In [1]: import numpy as np

In [2]: np.set_printoptions(suppress=True, linewidth=100)

In [3]: rng = np.random.default_rng(29579)

In [4]: t = rng.uniform(0, 2 * np.pi, 10)

In [5]: Q, _ = np.linalg.qr(np.array([[-0.7, 0.9], [0.1, -0.9], [-0.1, 0.5]]))

In [6]: E = 10 * np.c_[np.cos(t), np.sin(t)] @ Q.T

In [7]: E.round(2)
Out[7]: 
array([[-9.45, -3.16,  0.82],
       [ 0.29, -9.  ,  4.35],
       [-9.41, -3.27,  0.88],
       [-4.97,  7.67, -4.06],
       [-1.51, -8.95,  4.2 ],
       [-9.09, -3.98,  1.25],
       [ 2.25, -8.71,  4.36],
       [ 9.26, -3.1 ,  2.18],
       [-5.87,  7.12, -3.86],
       [ 5.99,  7.38, -3.11]])

In [8]: np.linalg.cond(E) > 100
Out[8]: np.True_

In [9]: np.round(np.linalg.norm(E, 2) / np.linalg.norm(E), 2)
Out[9]: np.float64(0.74)

In [10]: np.argsort(-np.linalg.norm(E, axis=0).round(6), kind="stable")[:3]
Out[10]: array([0, 1, 2])

In [11]: np.abs(np.diag(np.linalg.qr(E)[1])) > 1e-9
Out[11]: array([ True,  True, False])

In [12]: np.unique(E.round(6), axis=0).shape
Out[12]: (10, 3)

In [13]: np.round(E @ np.linalg.pinv(E) @ E, 2)
Out[13]: 
array([[-9.45, -3.16,  0.82],
       [ 0.29, -9.  ,  4.35],
       [-9.41, -3.27,  0.88],
       [-4.97,  7.67, -4.06],
       [-1.51, -8.95,  4.2 ],
       [-9.09, -3.98,  1.25],
       [ 2.25, -8.71,  4.36],
       [ 9.26, -3.1 ,  2.18],
       [-5.87,  7.12, -3.86],
       [ 5.99,  7.38, -3.11]])

In [14]: np.linalg.lstsq(E[:-1].T, E[-1])[2]
Out[14]: np.int32(2)

In [15]: dist = np.linalg.norm(E[:, None] - E[None], axis=-1)

In [16]: dist[8].round(6).argsort(kind="stable")[:4]
Out[16]: array([8, 3, 0, 9])

In [17]: dist[8].round(2)
Out[17]: array([11.85, 19.11, 11.96,  1.06, 18.5 , 12.64, 19.6 , 19.22,  0.  , 11.88])

In [18]: np.unravel_index(dist.round(6).argmax(), dist.shape)
Out[18]: (np.int64(3), np.int64(6))

In [19]: (dist + 1e9 * np.eye(10)).round(6).argmin(axis=1)
Out[19]: array([2, 4, 0, 8, 1, 2, 1, 6, 3, 3])

In [20]: u = np.array([4, -5, 4])

In [21]: np.round(np.correlate(E[7], E[1], "full"), 2)
Out[21]: array([ 40.3 , -96.77,  40.01, -20.48,   0.63])

In [22]: np.round(np.cross(E[7, :3], E[1, :3]), 2)
Out[22]: array([  6.1 , -39.67, -82.39])
